% python3 -q
>>> import numpy as np
>>> import numpy.linalg as la
>>> np.set_printoptions(suppress=True, linewidth=140)
>>> K = np.loadtxt("w.csv", delimiter=",")
>>> K
array([[-1.15,  3.09, -1.09,  0.99,  2.9 ,  0.08,  1.03],
       [-0.4 ,  1.12, -0.42,  0.4 ,  1.08,  0.06,  0.18],
       [-0.34,  1.56, -0.33,  0.47,  1.52,  0.22,  0.39],
       [ 1.11, -3.44,  1.11, -1.12, -3.34, -0.13, -1.1 ],
       [ 0.44, -1.4 ,  0.47, -0.55, -1.59,  0.14, -0.32],
       [ 0.72, -2.39,  0.87, -0.87, -2.27,  0.08, -0.94],
       [ 1.22, -3.23,  1.12, -1.02, -3.28, -0.07, -1.11],
       [ 0.27, -0.36,  0.12, -0.08, -0.4 ,  0.06, -0.03],
       [ 0.86, -1.9 ,  0.61, -0.72, -2.25,  0.05, -0.76],
       [-1.06,  3.54, -0.99,  1.31,  3.56, -0.26,  1.4 ],
       [ 0.57, -1.85,  0.64, -0.81, -1.67, -0.08, -0.69],
       [ 0.57, -1.85,  0.57, -0.63, -1.86,  0.12, -0.65],
       [-2.16,  7.16, -2.47,  2.45,  6.86,  0.06,  2.43],
       [ 1.04, -3.34,  1.37, -1.12, -3.48,  0.15, -0.87],
       [-0.3 ,  0.81, -0.34,  0.22,  0.39, -0.29,  0.2 ],
       [-0.87,  2.33, -0.72,  0.8 ,  2.49, -0.17,  0.84],
       [-0.18,  0.82, -0.1 ,  0.25,  0.86, -0.05,  0.35],
       [-1.04,  3.16, -1.13,  1.05,  3.38, -0.09,  1.05],
       [ 0.51, -1.65,  0.67, -0.54, -1.57, -0.03, -0.38],
       [ 2.32, -6.73,  2.45, -2.24, -6.84, -0.05, -2.18],
       [-1.21,  3.96, -1.26,  1.2 ,  3.56,  0.08,  1.33],
       [-1.25,  3.97, -1.23,  1.44,  3.95,  0.03,  1.26],
       [ 3.26, -9.65,  3.27, -3.2 , -9.74, -0.07, -3.27],
       [-0.44,  1.13, -0.42,  0.41,  1.12, -0.06,  0.43],
       [ 1.95, -5.43,  1.81, -1.85, -5.37,  0.06, -1.76],
       [ 1.14, -3.83,  1.25, -1.29, -3.94,  0.13, -1.19],
       [ 1.07, -3.81,  1.16, -1.31, -3.82,  0.12, -1.4 ],
       [-1.35,  4.62, -1.35,  1.41,  4.61, -0.1 ,  1.55],
       [ 0.51, -1.08,  0.37, -0.55, -1.36,  0.03, -0.47],
       [-1.08,  3.36, -1.19,  1.2 ,  3.58,  0.03,  1.23],
       [ 0.63, -2.04,  0.73, -0.69, -2.15,  0.05, -0.81]])
>>> cent = K[[6, 26]].astype(float)
>>> for _ in range(3):
...     lab = la.norm(K[:, None] - cent, axis=-1).argmin(axis=1)
...     cent = np.array([K[lab == j].mean(axis=0) for j in range(2)])
... 
>>> lab
array([0, 0, 0, 1, 0, 1, 1, 0, 1, 0, 0, 0, 0, 1, 0, 0, 0, 0, 0, 1, 0, 0, 1, 0, 1, 1, 1, 0, 0, 0, 1])
>>> np.round(cent[1] - cent[0], 2)
array([ 1.89, -5.78,  1.94, -1.92, -5.8 ,  0.04, -1.96])
>>> vec = np.array([-1, 2, 3, -2, 0, -2, 3])
>>> la.norm(K @ vec) <= la.norm(K, 2) * la.norm(vec) + 1e-9
np.True_
>>> np.sign((K @ vec).round(6))
array([ 1.,  1.,  1., -1., -1., -1., -1., -1., -1.,  1., -1., -1.,  1., -1.,  1.,  1.,  1.,  1., -1., -1.,  1.,  1., -1.,  1., -1., -1.,
       -1.,  1., -1.,  1., -1.])
>>> (K @ vec).argmax()
np.int64(12)
>>> O, V = la.qr(K[:, :2])[0], la.qr(K[:, 2:])[0]
>>> sig = la.svd(O.T @ V, compute_uv=False)
>>> np.round(np.degrees(np.arccos(sig.clip(0, 1))), 2)
array([ 1.82, 75.21])
>>> sig.round(2)
array([1.  , 0.26])
>>> (sig > 0.9).sum()
np.int64(1)
>>> F = np.load("run7.npy")
>>> F
array([[1, 1, 3, 3, 2],
       [0, 2, 1, 0, 2],
       [0, 0, 0, 1, 0],
       [0, 0, 0, 0, 3],
       [0, 0, 0, 0, 2]])
>>> round(la.det(F), 2)
np.float64(0.0)
>>> np.round(np.sort(np.abs(la.eigvals(F))), 2)
array([0., 0., 1., 2., 2.])
>>> (F - F.T) / 2
array([[ 0. ,  0.5,  1.5,  1.5,  1. ],
       [-0.5,  0. ,  0.5,  0. ,  1. ],
       [-1.5, -0.5,  0. ,  0.5,  0. ],
       [-1.5,  0. , -0.5,  0. ,  1.5],
       [-1. , -1. ,  0. , -1.5,  0. ]])
>>> np.round(np.abs(la.eigvals(F)).max(), 2)
np.float64(2.0)
>>> F @ F
array([[ 1,  3,  4,  6, 17],
       [ 0,  4,  2,  1,  8],
       [ 0,  0,  0,  0,  3],
       [ 0,  0,  0,  0,  6],
       [ 0,  0,  0,  0,  4]])
>>> np.allclose(F @ F.T, F.T @ F)
False
>>> np.allclose(F[:-1].T @ la.lstsq(F[:-1].T, F[-1])[0], F[-1])
True
>>> la.lstsq(F[:-1].T, F[-1])[2]
np.int32(4)
>>> np.abs(np.diag(la.qr(F)[1])) > 1e-9
array([ True,  True, False, False,  True])
>>> np.round(F @ la.pinv(F) @ F, 2) + 0
array([[1., 1., 3., 3., 2.],
       [0., 2., 1., 0., 2.],
       [0., 0., 0., 1., 0.],
       [0., 0., 0., 0., 3.],
       [0., 0., 0., 0., 2.]])
>>> f = np.array([1, 1])
>>> np.array([np.convolve(row, f, "same") for row in F])
array([[1, 2, 4, 6, 5],
       [0, 2, 3, 1, 2],
       [0, 0, 0, 1, 1],
       [0, 0, 0, 0, 3],
       [0, 0, 0, 0, 2]])
>>> np.convolve(F[3], f)
array([0, 0, 0, 0, 3, 3])
>>> np.correlate(F[3], F[1], "full")
array([0, 0, 0, 0, 6, 0, 3, 6, 0])
>>> np.cross(F[3, :3], F[1, :3])
array([0, 0, 0])
>>> def softmax(z):
...     e = np.exp(z - z.max(axis=-1, keepdims=True))
...     return e / e.sum(axis=-1, keepdims=True)
... 
>>> np.round(softmax(K[28] + 4), 2)
array([0.28, 0.06, 0.24, 0.1 , 0.04, 0.17, 0.11])
>>> np.round(softmax(K[28]), 2)
array([0.28, 0.06, 0.24, 0.1 , 0.04, 0.17, 0.11])
>>> att = K @ K.T / np.sqrt(7)
>>> softmax(att).round(6).argmax(axis=1)
array([12, 12, 12, 22, 22, 22, 22, 22, 22, 12, 22, 22, 12, 22, 12, 12, 12, 12, 22, 22, 12, 12, 22, 12, 22, 22, 22, 12, 22, 12, 22])
>>> X = np.vander(np.arange(9) - 3, 4, increasing=True)
>>> X
array([[  1,  -3,   9, -27],
       [  1,  -2,   4,  -8],
       [  1,  -1,   1,  -1],
       [  1,   0,   0,   0],
       [  1,   1,   1,   1],
       [  1,   2,   4,   8],
       [  1,   3,   9,  27],
       [  1,   4,  16,  64],
       [  1,   5,  25, 125]])
>>> O, r_ = la.qr(X)
>>> abs(r_[0, 0]), round(la.norm(X[:, 0]), 2)
(np.float64(3.0), np.float64(3.0))
>>> round(float(np.trace(O @ O.T)), 2)
4.0
>>> O.shape, r_.shape
((9, 4), (4, 4))
>>> np.round(O @ r_, 2) + 0
array([[  1.,  -3.,   9., -27.],
       [  1.,  -2.,   4.,  -8.],
       [  1.,  -1.,   1.,  -1.],
       [  1.,   0.,   0.,   0.],
       [  1.,   1.,   1.,   1.],
       [  1.,   2.,   4.,   8.],
       [  1.,   3.,   9.,  27.],
       [  1.,   4.,  16.,  64.],
       [  1.,   5.,  25., 125.]])
>>> np.round(np.abs(np.diag(r_)), 2)
array([ 3.  ,  7.75, 17.55, 37.76])
>>> A2 = np.c_[X[:, :3] @ np.array([[-1, 2, 1], [-2, -2, -3], [1, -2, 0]]), np.array([1, 0, 1, 1, 0, -1, -1, 0, 1])]
>>> A2
array([[ 14, -10,  10,   1],
       [  7,  -2,   7,   0],
       [  2,   2,   4,   1],
       [ -1,   2,   1,   1],
       [ -2,  -2,  -2,   0],
       [ -1, -10,  -5,  -1],
       [  2, -22,  -8,  -1],
       [  7, -38, -11,   0],
       [ 14, -58, -14,   1]])
>>> la.matrix_rank(A2)
np.int64(4)
>>> np.round(la.norm(la.qr(X)[0].T @ A2, axis=0) ** 2 / ((A2 ** 2).sum(axis=0) + 1e-12), 2)
array([1.  , 1.  , 1.  , 0.69])
>>> hat = X @ la.solve(X.T @ X, X.T)
>>> round(np.trace(hat), 2)
np.float64(4.0)
>>> np.round(hat @ X[:, 3], 2) + 0
array([-27.,  -8.,  -1.,   0.,   1.,   8.,  27.,  64., 125.])
>>> np.round(np.diag(hat), 2)
array([0.86, 0.33, 0.37, 0.31, 0.26, 0.31, 0.37, 0.33, 0.86])
>>> hat.round(2) + 0
array([[ 0.86,  0.28, -0.02, -0.12, -0.09,  0.  ,  0.08,  0.08, -0.07],
       [ 0.28,  0.33,  0.28,  0.18,  0.06, -0.05, -0.1 , -0.07,  0.08],
       [-0.02,  0.28,  0.37,  0.31,  0.17,  0.01, -0.1 , -0.1 ,  0.08],
       [-0.12,  0.18,  0.31,  0.31,  0.23,  0.12,  0.01, -0.05,  0.  ],
       [-0.09,  0.06,  0.17,  0.23,  0.26,  0.23,  0.17,  0.06, -0.09],
       [ 0.  , -0.05,  0.01,  0.12,  0.23,  0.31,  0.31,  0.18, -0.12],
       [ 0.08, -0.1 , -0.1 ,  0.01,  0.17,  0.31,  0.37,  0.28, -0.02],
       [ 0.08, -0.07, -0.1 , -0.05,  0.06,  0.18,  0.28,  0.33,  0.28],
       [-0.07,  0.08,  0.08,  0.  , -0.09, -0.12, -0.02,  0.28,  0.86]])
>>> O, V = la.qr(X[:, :3])[0], la.qr(X[:, 3:])[0]
>>> sig = la.svd(O.T @ V, compute_uv=False)
>>> np.round(np.degrees(np.arccos(sig.clip(0, 1))), 2)
array([14.99])
>>> (sig > 0.9).sum()
np.int64(1)
>>> E = np.loadtxt("case1.csv", delimiter=",")
>>> E
array([[ 0.,  0.,  0.,  0.,  2.],
       [ 0.,  2.,  0.,  0.,  0.],
       [ 0.,  0.,  0.,  0.,  0.],
       [ 0.,  0.,  0.,  0.,  2.],
       [11., 15.,  9.,  4.,  2.],
       [ 0.,  0.,  0.,  0.,  2.],
       [ 0.,  0.,  0.,  0.,  0.],
       [ 9., 13.,  5.,  4.,  0.],
       [ 0.,  2.,  3.,  0.,  6.],
       [ 9., 13.,  5.,  4.,  0.],
       [ 0.,  0.,  0.,  0.,  0.],
       [ 0.,  2.,  0.,  0.,  0.],
       [ 0.,  0.,  0.,  0.,  0.],
       [ 0.,  4.,  0.,  1.,  0.],
       [ 0.,  0.,  0.,  0.,  0.],
       [ 7., 11.,  5.,  3.,  0.],
       [ 0.,  0.,  0.,  0.,  0.],
       [ 0.,  4.,  0.,  1.,  0.],
       [ 0.,  2.,  0.,  1.,  0.],
       [ 4.,  8.,  0.,  3.,  0.],
       [ 9., 13.,  9.,  3.,  4.],
       [ 0.,  0.,  1.,  0.,  6.],
       [ 0.,  1.,  0.,  0.,  0.],
       [ 0.,  3.,  0.,  1.,  0.],
       [ 0.,  0.,  1.,  0.,  6.],
       [ 8., 12.,  7.,  3.,  2.],
       [ 0.,  4.,  0.,  1.,  0.],
       [ 5.,  9.,  5.,  2.,  2.],
       [ 0.,  0.,  0.,  0.,  2.],
       [ 8., 12.,  3.,  4.,  0.]])
>>> d = la.norm(E[:, None] - E[None], axis=-1)
>>> d[6].round(6).argsort(kind="stable")[:4]
array([ 2,  6, 10, 12])
>>> np.unravel_index(d.round(6).argmax(), d.shape)
(np.int64(2), np.int64(4))
>>> d.shape
(30, 30)
>>> d[:5, :5].round(2)
array([[ 0.  ,  2.83,  2.  ,  0.  , 21.05],
       [ 2.83,  0.  ,  2.  ,  2.83, 19.77],
       [ 2.  ,  2.  ,  0.  ,  2.  , 21.14],
       [ 0.  ,  2.83,  2.  ,  0.  , 21.05],
       [21.05, 19.77, 21.14, 21.05,  0.  ]])
>>> la.matrix_rank(d ** 2)
np.int64(7)
>>> softmax(10 * E[16])
array([0.2, 0.2, 0.2, 0.2, 0.2])
>>> np.round(softmax(E).sum(axis=1), 2)
array([1., 1., 1., 1., 1., 1., 1., 1., 1., 1., 1., 1., 1., 1., 1., 1., 1., 1., 1., 1., 1., 1., 1., 1., 1., 1., 1., 1., 1., 1.])
>>> att = E @ E.T / np.sqrt(5)
>>> softmax(att).round(6).argmax(axis=1)
array([ 8,  4,  0,  8,  4,  8,  0,  4, 20,  4,  0,  4,  0,  4,  0,  4,  0,  4,  4,  4,  4,  8,  4,  4,  8,  4,  4,  4,  8,  4])
>>> np.round(softmax(att)[16] @ E, 2)
array([2.33, 4.33, 1.77, 1.17, 1.2 ])
>>> lab = E[:, 2] > np.median(E[:, 2])
>>> f = E[lab].mean(axis=0) - E[~lab].mean(axis=0)
>>> round((((E - E.mean(axis=0)) @ f > 0) == lab).mean(), 2)
np.float64(0.87)
>>> f.round(2)
array([5.79, 7.51, 4.82, 2.03, 2.12])
>>> np.argsort(-np.abs(f).round(6), kind="stable")
array([1, 0, 2, 4, 3])
>>> W0 = np.load("data.npy")
>>> W0
array([[ 1., -3.,  1.,  0., -1.,  0., -2., -1.],
       [ 2., -2.,  2.,  2.,  1.,  1.,  2.,  2.],
       [ 0.,  0., -2.,  1., -4.,  0., -4.,  2.],
       [ 0.,  0.,  0.,  5.,  0., -4.,  0.,  0.],
       [ 0.,  0., -5.,  3., -2.,  2.,  0.,  5.],
       [ 0.,  0.,  1., -4.,  5.,  3.,  2.,  1.],
       [ 0.,  0., -2., -3.,  2.,  5.,  5., -3.],
       [ 0.,  0.,  4., -1.,  1.,  1.,  4., -1.]])
>>> rng = np.random.default_rng(9157)
>>> lab = rng.permutation(8)
>>> lab
array([1, 5, 3, 0, 6, 2, 7, 4])
>>> A2 = W0[lab][:, lab]
>>> np.round(np.sort(np.abs(la.eigvals(A2))), 2)
array([ 0.68,  2.  ,  2.  ,  3.19,  3.19,  5.03,  9.1 , 10.54])
>>> A2
array([[-2.,  1.,  2.,  2.,  2.,  2.,  2.,  1.],
       [ 0.,  3., -4.,  0.,  2.,  1.,  1.,  5.],
       [ 0., -4.,  5.,  0.,  0.,  0.,  0.,  0.],
       [-3.,  0.,  0.,  1., -2.,  1., -1., -1.],
       [ 0.,  5., -3.,  0.,  5., -2., -3.,  2.],
       [ 0.,  0.,  1.,  0., -4., -2.,  2., -4.],
       [ 0.,  1., -1.,  0.,  4.,  4., -1.,  1.],
       [ 0.,  2.,  3.,  0.,  0., -5.,  5., -2.]])
>>> np.allclose(A2, W0)
False
>>> A2 = W0 / np.sqrt((W0 ** 2).mean(axis=1, keepdims=True))
>>> la.matrix_rank(A2) == la.matrix_rank(W0)
np.True_
>>> f, v = W0[0], W0[7]
>>> f @ f
np.float64(17.0)
>>> p = (f @ v) / (f @ f) * f
>>> round(la.norm(f + v) ** 2 + la.norm(f - v) ** 2, 2)
np.float64(106.0)
>>> np.round(v - p, 2)
array([ 0.24, -0.71,  4.24, -1.  ,  0.76,  1.  ,  3.53, -1.24])
>>> sig = 3 * 0.9 ** np.arange(4)
>>> O, _ = la.qr(np.array([[3.0, -1.1, 0.8, 0.5],
...     [-0.6, -1.4, 1.0, -0.5],
...     [0.7, -0.3, -0.8, -0.5],
...     [-1.3, -0.5, -0.4, 0.4]]))
>>> feats = rng.normal(size=(32, 4)) * sig @ O
>>> feats.round(2)
array([[-0.04,  1.08,  2.26, -1.13],
       [-0.07, -2.56,  0.53, -2.47],
       [-6.87,  0.79, -0.39,  2.45],
       [ 0.76, -0.71, -0.8 , -0.55],
       [-1.17,  1.94, -5.57, -4.48],
       [-0.51,  1.58, -2.68, -3.3 ],
       [-2.17,  0.92, -2.21, -0.18],
       [-3.91, -0.16,  5.39,  1.49],
       [-1.73,  4.8 , -1.94,  0.79],
       [ 3.38,  0.51,  1.26,  2.79],
       [-0.5 ,  1.43,  0.4 ,  0.07],
       [-2.2 , -3.25,  0.5 ,  0.45],
       [ 0.02, -3.28,  0.13,  0.35],
       [-5.91, -0.03, -2.51,  4.53],
       [ 2.26, -2.22,  4.09,  0.5 ],
       [ 0.4 ,  2.24,  0.11,  1.06],
       [ 0.26,  5.97, -1.19,  0.86],
       [ 3.31,  1.23, -1.92, -2.29],
       [ 0.46,  2.17,  0.79, -1.96],
       [-0.65,  0.71, -0.04,  2.7 ],
       [-1.8 , -3.8 , -0.6 ,  1.43],
       [ 0.39,  3.27,  1.21, -2.16],
       [ 1.76,  1.52, -2.12, -1.83],
       [-4.95, -1.74, -3.47, -1.65],
       [-1.77, -0.95,  4.22,  1.44],
       [ 3.69,  2.35,  1.15,  0.3 ],
       [ 4.44, -0.05,  2.72, -0.54],
       [-2.93, -0.2 ,  2.38,  2.47],
       [-1.24,  2.94,  0.39,  1.83],
       [-2.86, -0.92,  3.09, -0.56],
       [-1.92, -4.61,  1.42,  0.67],
       [-0.61, -0.9 ,  1.65, -1.18]])
>>> np.round(softmax(feats[25]), 2)
array([0.73, 0.19, 0.06, 0.02])
>>> att = feats @ feats.T / np.sqrt(4)
>>> np.round(softmax(att)[25] @ feats, 2)
array([3.81, 1.56, 1.56, 0.16])
